% ipython --no-banner

In [1]: import numpy as np

In [2]: np.set_printoptions(precision=2, suppress=True, linewidth=200, sign=" ")

In [3]: th = np.deg2rad(180)

In [4]: mat = np.eye(6)

In [5]: mat[np.ix_([3, 5], [3, 5])] = [[np.cos(th), -np.sin(th)], [np.sin(th), np.cos(th)]]

In [6]: mat.round(2) + 0
Out[6]: 
array([[ 1.,  0.,  0.,  0.,  0.,  0.],
       [ 0.,  1.,  0.,  0.,  0.,  0.],
       [ 0.,  0.,  1.,  0.,  0.,  0.],
       [ 0.,  0.,  0., -1.,  0.,  0.],
       [ 0.,  0.,  0.,  0.,  1.,  0.],
       [ 0.,  0.,  0.,  0.,  0., -1.]])

In [7]: F = np.load("w.npy")

In [8]: F
Out[8]: 
array([[ 0,  8,  0,  0,  3],
       [ 0,  0,  9,  6,  0],
       [ 0,  7,  2,  0,  0],
       [ 0,  4,  0,  0,  0],
       [ 0,  0,  0,  0,  9],
       [ 0,  0,  0,  0,  0]])

In [9]: np.linalg.lstsq(F[:-1].T, F[-1])[2]
Out[9]: np.int32(4)

In [10]: round(np.trace(np.linalg.pinv(F) @ F), 2)
Out[10]: np.float64(4.0)

In [11]: np.abs(np.diag(np.linalg.qr(F)[1])) > 1e-9
Out[11]: array([False,  True,  True,  True,  True])

In [12]: np.round(F @ np.linalg.pinv(F) @ F, 2) + 0
Out[12]: 
array([[ 0.,  8.,  0.,  0.,  3.],
       [ 0.,  0.,  9.,  6.,  0.],
       [ 0.,  7.,  2.,  0.,  0.],
       [ 0.,  4.,  0.,  0.,  0.],
       [ 0.,  0.,  0.,  0.,  9.],
       [ 0.,  0.,  0.,  0.,  0.]])

In [13]: np.allclose(F[:-1].T @ np.linalg.lstsq(F[:-1].T, F[-1])[0], F[-1])
Out[13]: True

In [14]: left, s, Vt = np.linalg.svd(F)

In [15]: s
Out[15]: array([ 12.05,  10.77,   8.84,   0.85,   0.  ])

In [16]: M2 = left[:, :4] @ np.diag(s[:4]) @ Vt[:4]

In [17]: np.round(np.linalg.norm(F - M2) / np.linalg.norm(F), 2)
Out[17]: np.float64(0.0)

In [18]: np.round(np.abs(F - M2).max(), 2)
Out[18]: np.float64(0.0)

In [19]: np.linalg.matrix_rank(M2)
Out[19]: np.int64(4)

In [20]: r = np.linalg.matrix_rank(F)

In [21]: r
Out[21]: np.int64(4)

In [22]: N = np.linalg.svd(F)[2][r:].T

In [23]: np.linalg.matrix_rank(F.T @ F), np.linalg.matrix_rank(F @ F.T)
Out[23]: (np.int64(4), np.int64(4))

In [24]: [int(np.linalg.matrix_rank(np.delete(F, i, axis=0))) for i in range(6)]
Out[24]: [4, 3, 3, 4, 4, 4]

In [25]: N.shape
Out[25]: (5, 1)

In [26]: N @ N.T
Out[26]: 
array([[ 1.,  0.,  0.,  0.,  0.],
       [ 0.,  0.,  0.,  0.,  0.],
       [ 0.,  0.,  0.,  0.,  0.],
       [ 0.,  0.,  0.,  0.,  0.],
       [ 0.,  0.,  0.,  0.,  0.]])

In [27]: th = np.radians(165)

In [28]: r_ = np.eye(5)

In [29]: r_[0, 0] = r_[1, 1] = np.cos(th)

In [30]: r_[0, 1], r_[1, 0] = -np.sin(th), np.sin(th)

In [31]: r_
Out[31]: 
array([[-0.97, -0.26,  0.  ,  0.  ,  0.  ],
       [ 0.26, -0.97,  0.  ,  0.  ,  0.  ],
       [ 0.  ,  0.  ,  1.  ,  0.  ,  0.  ],
       [ 0.  ,  0.  ,  0.  ,  1.  ,  0.  ],
       [ 0.  ,  0.  ,  0.  ,  0.  ,  1.  ]])

In [32]: M2 = F @ r_.T

In [33]: M2
Out[33]: 
array([[-2.07, -7.73,  0.  ,  0.  ,  3.  ],
       [ 0.  ,  0.  ,  9.  ,  6.  ,  0.  ],
       [-1.81, -6.76,  2.  ,  0.  ,  0.  ],
       [-1.04, -3.86,  0.  ,  0.  ,  0.  ],
       [ 0.  ,  0.  ,  0.  ,  0.  ,  9.  ],
       [ 0.  ,  0.  ,  0.  ,  0.  ,  0.  ]])

In [34]: np.allclose(F @ F.T, M2 @ M2.T)
Out[34]: True

In [35]: np.unique(M2.round(6), axis=0).shape
Out[35]: (6, 5)

In [36]: np.allclose(M2[:-1].T @ np.linalg.lstsq(M2[:-1].T, M2[-1])[0], M2[-1])
Out[36]: True

In [37]: np.abs(np.diag(np.linalg.qr(M2)[1])) > 1e-9
Out[37]: array([ True, False,  True,  True,  True])
